>>> import numpy as np
>>> import numpy.linalg as la
>>> np.set_printoptions(suppress=True, linewidth=100)
>>> A = np.array([[0, 2], [-1, -1]])
>>> q = A.astype(float).copy()
>>> for j in range(2):
...     q[:, j] -= q[:, :j] @ (q[:, :j].T @ q[:, j])
...     q[:, j] /= la.norm(q[:, j])
... 
>>> print(q.T @ A)
[[1. 1.]
 [0. 2.]]
>>> print(q)
[[ 0.  1.]
 [-1.  0.]]
>>> x = np.array([0, 2])
>>> rhs = A @ x
>>> coef, lr = np.zeros(2), 1 / la.norm(A, 2) ** 2
>>> for i in range(150):
...     coef -= lr * A.T @ (A @ coef - rhs)
...     if i % 50 == 0: print(i, round(la.norm(A @ coef - rhs), 2))
... 
0 0.34
50 0.0
100 0.0
>>> print(round(la.cond(A), 2))
2.62
>>> rng = np.random.default_rng(9379)
>>> labels = rng.permutation(2)
>>> other = A[:, labels] * rng.choice([-1, 1], 2)
>>> print(other)
[[ 0 -2]
 [-1  1]]
>>> left, _, Vt = la.svd(A.T @ other)
>>> print(labels)
[0 1]
>>> print(np.round(left @ Vt, 2) + 0)
[[ 1.  0.]
 [ 0. -1.]]
>>> m1 = np.loadtxt("w.csv", delimiter=",")
>>> print(m1)
[[ 2.  8.  7.]
 [ 4. 11. 10.]
 [ 0.  2.  1.]
 [ 0.  2.  1.]
 [ 0.  2.  1.]
 [ 4. 11. 10.]
 [ 4. 11. 10.]
 [ 0.  2.  1.]
 [ 2.  8.  7.]
 [ 0.  5.  4.]
 [ 4. 11. 10.]
 [ 0.  2.  1.]
 [ 0.  2.  1.]
 [ 2.  8.  7.]
 [ 0.  2.  1.]
 [ 0.  2.  1.]
 [ 0.  5.  4.]
 [ 2.  8.  7.]]
>>> # rows 2 and 3 are equal
>>> print(round(np.log10(la.cond(m1))))
2
>>> print(la.matrix_rank(m1, rtol=0.1))
1
>>> print([round(float(x), 2) for x in la.svd(m1, compute_uv=False)[:3]])
[39.08, 3.15, 1.03]
>>> print(la.cond(m1) > 100)
False
>>> print(round(la.norm(m1, 2) / la.norm(m1), 2))
1.0
>>> Xs = m1 - m1.mean(axis=0)
>>> vecs = la.svd(Xs)[2][:1]
>>> other = Xs - Xs @ vecs.T @ vecs
>>> print(round(float(la.norm(other) / la.norm(Xs)), 2))
0.08
>>> print(np.round((Xs @ vecs.T).std(axis=0), 2))
[5.44]
>>> print(np.round(np.cov(Xs @ vecs.T, rowvar=False), 2))
31.33
>>> print(np.round(other.std(axis=0), 2))
[0.41 0.09 0.09]
>>> print(np.round(np.diag(vecs.T @ vecs), 2))
[0.08 0.46 0.46]
>>> labels = m1[:, 0] > np.median(m1[:, 0])
>>> u = m1[labels].mean(axis=0) - m1[~labels].mean(axis=0)
>>> print(np.argsort(-np.abs(u).round(6), kind="stable"))
[1 2 0]
>>> print((((m1 - m1.mean(axis=0)) @ u > 0) == labels).mean())
1.0
>>> Xs = m1 - m1.mean(axis=0)
>>> left, s, Vt = la.svd(Xs, full_matrices=False)
>>> print(np.round(Vt[0] * np.sign(Vt[0, np.abs(Vt[0]).argmax()]), 2))
[0.29 0.68 0.68]
>>> print((np.sign(left[:, 0]) == np.sign(left[0, 0])).astype(int))
[1 1 0 0 0 1 1 0 1 0 1 0 0 1 0 0 0 1]
>>> print(la.matrix_rank(Xs))
2
>>> print(s.round(2) + 0)
[23.08  1.83  0.  ]
>>> x = np.array([6, 0, 1])
>>> rhs = m1 @ x
>>> print(np.round(la.solve(m1.T @ m1, m1.T @ rhs), 2) + 0)
[6. 0. 1.]
>>> print(rhs)
[19. 34.  1.  1.  1. 34. 34.  1. 19.  4. 34.  1.  1. 19.  1.  1.  4. 19.]
>>> rhs = rhs + 0.02 * rng.normal(size=18)
>>> print(rhs.round(2))
[19.   33.99  0.97  0.99  1.01 34.01 34.01  1.02 19.01  4.02 34.    1.    0.99 19.02  0.99  0.99
  4.03 19.01]
>>> coef, *_ = la.lstsq(m1, rhs)
>>> print(np.round(la.norm(rhs - m1 @ coef), 2))
0.05
>>> print([round(float(la.norm(la.solve(m1.T @ m1 + lam * np.eye(3), m1.T @ rhs))), 2) for lam in (0, 1, 10, 100)])
[6.07, 5.37, 3.32, 1.9]
>>> print(coef.round(2))
[ 5.98 -0.01  1.02]
>>> J = np.load("out5.npy")
>>> print(J)
[[-2 -2 -1 -2  1]
 [-2 -2 -2 -1 -2]
 [-1 -2 -2 -2 -1]
 [-2 -1 -2 -2 -2]
 [ 1 -2 -1 -2 -2]]
>>> # equal to its transpose
>>> print(np.round(la.eigvalsh(J).min(), 2))
-7.79
>>> print([round(float(la.det(J[:i, :i])), 2) + 0 for i in range(1, 6)])
[-2.0, 0.0, 2.0, -7.0, 24.0]
>>> other = la.inv(J)
>>> print(np.round(la.inv(other), 2))
[[-2. -2. -1. -2.  1.]
 [-2. -2. -2. -1. -2.]
 [-1. -2. -2. -2. -1.]
 [-2. -1. -2. -2. -2.]
 [ 1. -2. -1. -2. -2.]]
>>> print(round(float(la.slogdet(J)[0]), 2))
1.0
>>> labels = rng.permutation(5)
>>> other = J[:, labels] * rng.choice([-1, 1], 5)
>>> print(other)
[[-1  1 -2 -2  2]
 [ 2  2 -2 -1  2]
 [ 1  2 -2 -2  1]
 [ 2  2 -1 -2  2]
 [ 2  1 -2 -2 -1]]
>>> left, _, Vt = la.svd(J.T @ other)
>>> print(np.round(la.lstsq(J, other)[0], 2) + 0)
[[ 0.  0.  0.  0. -1.]
 [ 0.  0.  1.  0.  0.]
 [ 0. -1.  0.  0.  0.]
 [ 0.  0.  0.  1.  0.]
 [-1.  0.  0.  0.  0.]]
